% ipython --no-banner

In [1]: import numpy as np

In [2]: import numpy.linalg as la

In [3]: np.set_printoptions(precision=3, suppress=True, linewidth=140)

In [4]: data = np.load("dump.npy")

In [5]: data
Out[5]: 
array([[ 5,  6,  7,  8],
       [ 9, 10, 11, 12]])

In [6]: B = np.array([[-9, 5, 2], [-7, 7, 3]])

In [7]: cent = np.kron(B, data)

In [8]: cent
Out[8]: 
array([[ -45,  -54,  -63,  -72,   25,   30,   35,   40,   10,   12,   14,   16],
       [ -81,  -90,  -99, -108,   45,   50,   55,   60,   18,   20,   22,   24],
       [ -35,  -42,  -49,  -56,   35,   42,   49,   56,   15,   18,   21,   24],
       [ -63,  -70,  -77,  -84,   63,   70,   77,   84,   27,   30,   33,   36]])

In [9]: def softmax(z):
   ...:     e = np.exp(z - z.max(axis=-1, keepdims=True))
   ...:     return e / e.sum(axis=-1, keepdims=True)
   ...: 

In [10]: np.round(softmax(cent[1] + 4), 3) + 0
Out[10]: array([0.   , 0.   , 0.   , 0.   , 0.   , 0.   , 0.007, 0.993, 0.   , 0.   , 0.   , 0.   ])

In [11]: att = cent @ cent.T / np.sqrt(12)

In [12]: np.round(softmax(att), 3) + 0
Out[12]: 
array([[0., 1., 0., 0.],
       [0., 1., 0., 0.],
       [0., 0., 0., 1.],
       [0., 0., 0., 1.]])

In [13]: np.round(softmax(att + np.triu(np.full(att.shape, -np.inf), 1)), 3) + 0
Out[13]: 
array([[1., 0., 0., 0.],
       [0., 1., 0., 0.],
       [0., 1., 0., 0.],
       [0., 0., 0., 1.]])

In [14]: softmax(att).round(6).argmax(axis=1)
Out[14]: array([1, 1, 3, 3])
